% python3 -q
>>> import numpy as np
>>> from numpy import linalg as LA
>>> np.set_printoptions(precision=1, suppress=True, linewidth=100, floatmode="fixed")
>>> A = np.loadtxt("case9.csv", delimiter=",")
>>> A
array([[ -1.9,   5.5, -14.4],
       [ -1.9,   5.3, -13.8],
       [ -1.7,   4.2, -10.2],
       [ -1.5,   3.2,  -7.3],
       [ -1.5,   3.1,  -7.0],
       [ -1.4,   2.6,  -5.6],
       [ -1.4,   2.4,  -5.2],
       [ -1.4,   2.4,  -5.1],
       [ -1.3,   2.2,  -4.7],
       [ -0.8,   0.4,  -0.9],
       [ -0.6,   0.1,  -0.3],
       [ -0.4,  -0.1,  -0.2],
       [ -0.3,  -0.1,   0.0],
       [ -0.2,  -0.1,   0.0],
       [  0.4,   0.7,   0.1],
       [  0.5,   1.1,   0.3],
       [  0.5,   1.2,   0.3],
       [  0.6,   1.3,   0.4],
       [  0.8,   1.9,   0.9],
       [  0.8,   2.0,   0.9],
       [  1.5,   6.3,   7.3],
       [  1.6,   7.0,   8.9],
       [  1.8,   8.7,  12.6]])
>>> r0 = np.array([-3, 0, -2])
>>> np.cross(A[18, :3], A[3, :3])
array([-16.8,   4.5,   5.4])
>>> d = LA.norm(A[:, None] - A[None], axis=-1)
>>> d.mean(axis=1).argmax()
np.int64(22)
>>> LA.norm(A, axis=1)
array([15.5, 14.9, 11.2,  8.1,  7.8,  6.3,  5.9,  5.8,  5.3,  1.3,  0.7,  0.5,  0.3,  0.2,  0.8,
        1.2,  1.3,  1.5,  2.2,  2.3,  9.8, 11.4, 15.4])
>>> d[:5, :5]
array([[0.0, 0.6, 4.4, 7.5, 7.8],
       [0.6, 0.0, 3.8, 6.8, 7.2],
       [4.4, 3.8, 0.0, 3.1, 3.4],
       [7.5, 6.8, 3.1, 0.0, 0.3],
       [7.8, 7.2, 3.4, 0.3, 0.0]])
>>> np.flatnonzero(d[22] < d.mean() / 2)
array([22])
>>> idx = A[:, 0] > np.median(A[:, 0])
>>> r0 = A[idx].mean(axis=0) - A[~idx].mean(axis=0)
>>> np.argsort(-np.abs(r0).round(6), kind="stable")
array([2, 0, 1])
>>> ((A - A.mean(axis=0)) @ r0 > 0).astype(int)
array([0, 0, 0, 0, 0, 0, 0, 0, 0, 1, 1, 1, 1, 1, 1, 1, 1, 1, 1, 1, 1, 1, 1])
>>> K = np.loadtxt("test8.csv", delimiter=",")
>>> K
array([[ 2.2,  0.4,  0.0, -1.4,  0.9, -1.1, -1.0,  0.3, -0.6,  0.7,  0.6, -1.1],
       [ 2.0,  0.2,  1.0, -0.5, -2.7,  0.9, -0.4, -1.5,  0.3,  0.7,  0.6, -0.3],
       [ 0.6, -1.4,  0.1, -0.7, -0.5, -0.3, -0.5,  1.8, -0.1,  0.2, -0.1,  0.3],
       [ 6.9, -0.9,  0.9,  0.3, -0.9,  1.0, -0.4,  1.0, -0.4,  2.4, -0.8,  1.0],
       [-2.7, -0.6, -0.3,  1.3, -1.1, -0.4,  1.6,  0.4,  0.4, -0.9, -1.6, -0.6],
       [-3.5,  0.0,  0.9,  1.3,  0.4, -1.4,  0.5, -0.7,  1.0, -1.2, -1.3,  0.7],
       [ 5.4, -0.6,  0.2,  0.3,  1.3, -0.9, -0.8,  1.6, -1.0,  1.8,  1.9,  0.7],
       [-4.7,  0.4,  1.2, -0.6, -1.1,  1.1, -1.1, -0.4,  1.0, -1.6,  0.0, -0.7],
       [-4.3, -1.0,  0.6, -1.2,  1.0, -0.5,  0.0, -1.5, -0.4, -1.4, -0.7, -0.8],
       [-0.5,  1.7,  0.8,  0.1, -0.5, -1.1, -0.6,  1.5,  0.1, -0.1,  2.5,  1.0],
       [-3.9,  0.0,  1.0, -0.7, -1.5,  1.1, -0.4,  0.3,  1.1, -1.3,  2.1,  0.2],
       [ 3.0,  0.4,  0.2,  1.4, -0.9, -1.2, -0.6,  0.6,  0.8,  1.0,  2.0, -0.1],
       [-0.3, -0.1,  0.8, -1.1,  0.9,  0.1,  2.4, -0.8, -1.2, -0.1, -1.5,  0.5],
       [-3.6,  0.0, -0.8, -0.2, -0.2, -1.6, -0.7,  0.1,  0.2, -1.2, -0.3, -0.7],
       [ 1.7,  0.2,  1.8, -0.1,  1.4, -0.2,  0.2, -0.5,  0.6,  0.6,  1.5, -0.5],
       [ 1.4, -0.7,  0.8, -0.7, -1.6, -0.3,  1.0,  0.0, -0.8,  0.5, -1.1, -0.3],
       [ 1.8,  1.2, -0.3, -1.3, -0.7, -0.3,  0.2,  0.4, -0.4,  0.6,  0.6,  0.2],
       [-1.9,  0.1, -0.5,  0.5,  0.3,  0.3, -0.2,  1.2,  1.8, -0.6,  0.2, -1.0],
       [-1.0,  1.5,  0.1, -1.4, -1.1,  0.1,  2.2, -0.8, -1.5, -0.3,  1.9, -0.1],
       [-3.6, -1.5,  1.6, -0.8, -2.6, -0.5, -1.2, -0.2,  0.4, -1.2,  0.6,  0.0],
       [ 4.4,  1.0,  1.2,  2.4, -0.9,  0.1,  2.0,  0.0,  0.9,  1.5,  1.4, -2.7],
       [-3.2,  0.3,  1.2,  1.0, -1.0,  0.4, -0.9,  1.9, -1.3, -1.1, -0.4,  0.1],
       [-1.4, -0.2, -0.1,  2.5,  1.6,  0.5, -0.6, -1.0,  1.0, -0.5, -1.8, -0.1],
       [ 2.3, -0.9,  1.1,  0.0, -0.8,  1.2,  0.7,  2.5, -1.2,  0.8,  1.1,  0.0],
       [ 0.3, -0.3, -0.1, -0.7, -0.6, -1.5, -1.6, -0.6,  0.4,  0.1, -0.2,  0.9],
       [ 2.2, -0.3, -1.0,  0.4, -0.4,  0.8,  2.4,  0.6, -0.2,  0.8, -0.4,  1.5],
       [ 3.8,  0.5, -0.6, -1.4,  0.4,  0.5,  1.5,  0.7,  0.7,  1.3, -1.2, -0.5],
       [-5.4,  0.0,  0.4, -1.5, -0.9,  0.7,  0.6, -0.5,  1.3, -1.8, -0.2,  1.0],
       [-2.3, -0.3,  0.1, -1.2, -0.3,  1.0,  0.8,  0.6,  1.0, -0.7,  1.0,  0.3],
       [ 4.3,  1.2,  0.2,  1.0,  2.0,  1.5, -1.5, -2.2,  0.0,  1.4, -0.2,  0.9]])
>>> M2 = np.array([[6, 0, 6],
...     [0, 1, 7],
...     [4, 1, 3],
...     [1, 5, 3],
...     [5, 1, 8],
...     [3, 6, 3],
...     [4, 2, 4],
...     [8, 8, 9],
...     [6, 9, 0],
...     [5, 6, 6],
...     [1, 1, 4],
...     [4, 3, 1]])
>>> np.vstack([K, M2.T]).shape
(33, 12)
>>> LA.matrix_rank(np.vstack([K, M2.T]))
np.int64(12)
>>> np.einsum("ij->j", K)
array([  0.0,   0.3,  12.5,  -3.0, -10.1,   0.0,   3.6,   4.8,   3.9,   0.4,   6.2,  -0.2])
>>> E = np.array([[0.4, 0.5, -2.7, 0.0, 0.2],
...     [-0.9, -2.0, -0.3, 0.4, -0.8],
...     [0.6, 0.5, -0.3, 0.6, -0.6],
...     [0.3, 2.2, 1.3, 0.9, -0.4],
...     [-1.2, -1.1, -0.4, 1.1, -1.9],
...     [-0.4, 0.8, -1.0, -0.8, 2.3],
...     [0.9, 0.4, 0.1, 0.1, -0.7]])
>>> rng = np.random.default_rng(26)
>>> E[0] = E[2] + 0.1 * rng.normal(size=5)
>>> E
array([[ 0.4,  0.2, -0.2,  0.8, -0.5],
       [-0.9, -2.0, -0.3,  0.4, -0.8],
       [ 0.6,  0.5, -0.3,  0.6, -0.6],
       [ 0.3,  2.2,  1.3,  0.9, -0.4],
       [-1.2, -1.1, -0.4,  1.1, -1.9],
       [-0.4,  0.8, -1.0, -0.8,  2.3],
       [ 0.9,  0.4,  0.1,  0.1, -0.7]])
>>> vec = np.array([-1, -3, -1, -1, -2])
>>> target = E @ vec
>>> target
array([-0.6,  8.4, -1.2, -8.3,  7.6, -4.8, -0.9])
>>> try:
...     LA.solve(E, target)
... except LA.LinAlgError as e:
...     print(e)
... 
Last 2 dimensions of the array must be square
>>> target = target + 0.3 * rng.normal(size=7)
>>> target
array([-0.8,  8.4, -1.3, -7.9,  7.9, -4.8, -0.7])
>>> coef, *_ = LA.lstsq(E, target)
>>> coef
array([-1.3, -2.7, -1.0, -1.2, -2.3])
>>> np.round(E.T @ (target - E @ coef), 1) + 0
array([0.0, 0.0, 0.0, 0.0, 0.0])
>>> W0 = np.loadtxt("sample6.csv", delimiter=",")
>>> W0
array([[ 1.0,  0.0,  0.0,  0.0,  0.0,  0.0,  0.0,  0.0,  0.0,  0.0,  0.0],
       [ 0.0,  1.0,  0.0,  0.0,  0.0,  0.0,  0.0,  0.0,  0.0,  0.0,  0.0],
       [ 0.0,  0.0,  1.0,  0.0,  0.0,  0.0,  0.0,  0.0,  0.0,  0.0,  0.0],
       [ 0.0,  0.0,  0.0,  0.8, -0.6,  0.0,  0.0,  0.0,  0.0,  0.0,  0.0],
       [ 0.0,  0.0,  0.0,  0.6,  0.8,  0.0,  0.0,  0.0,  0.0,  0.0,  0.0],
       [ 0.0,  0.0,  0.0,  0.0,  0.0,  1.0,  0.0,  0.0,  0.0,  0.0,  0.0],
       [ 0.0,  0.0,  0.0,  0.0,  0.0,  0.0,  1.0,  0.0,  0.0,  0.0,  0.0],
       [ 0.0,  0.0,  0.0,  0.0,  0.0,  0.0,  0.0,  1.0,  0.0,  0.0,  0.0],
       [ 0.0,  0.0,  0.0,  0.0,  0.0,  0.0,  0.0,  0.0,  1.0,  0.0,  0.0],
       [ 0.0,  0.0,  0.0,  0.0,  0.0,  0.0,  0.0,  0.0,  0.0,  1.0,  0.0],
       [ 0.0,  0.0,  0.0,  0.0,  0.0,  0.0,  0.0,  0.0,  0.0,  0.0,  1.0]])
>>> # 10 blocks once reordered
>>> LA.matrix_rank(W0)
np.int64(11)
>>> np.round(W0.mean(axis=0), 1) + 0
array([0.1, 0.1, 0.1, 0.1, 0.0, 0.1, 0.1, 0.1, 0.1, 0.1, 0.1])
>>> W0.sum(axis=1)
array([1.0, 1.0, 1.0, 0.2, 1.4, 1.0, 1.0, 1.0, 1.0, 1.0, 1.0])
>>> C2 = W0.T @ W0
>>> LA.matrix_rank(C2)
np.int64(11)
>>> LA.eigvalsh(C2)[::-1]
array([1.0, 1.0, 1.0, 1.0, 1.0, 1.0, 1.0, 1.0, 1.0, 1.0, 1.0])
>>> np.allclose(C2, C2.T)
True
>>> np.diag(C2)
array([1.0, 1.0, 1.0, 1.0, 1.0, 1.0, 1.0, 1.0, 1.0, 1.0, 1.0])
>>> np.trace(C2), round(float((W0 ** 2).sum()), 1)
(np.float64(11.0), 11.0)
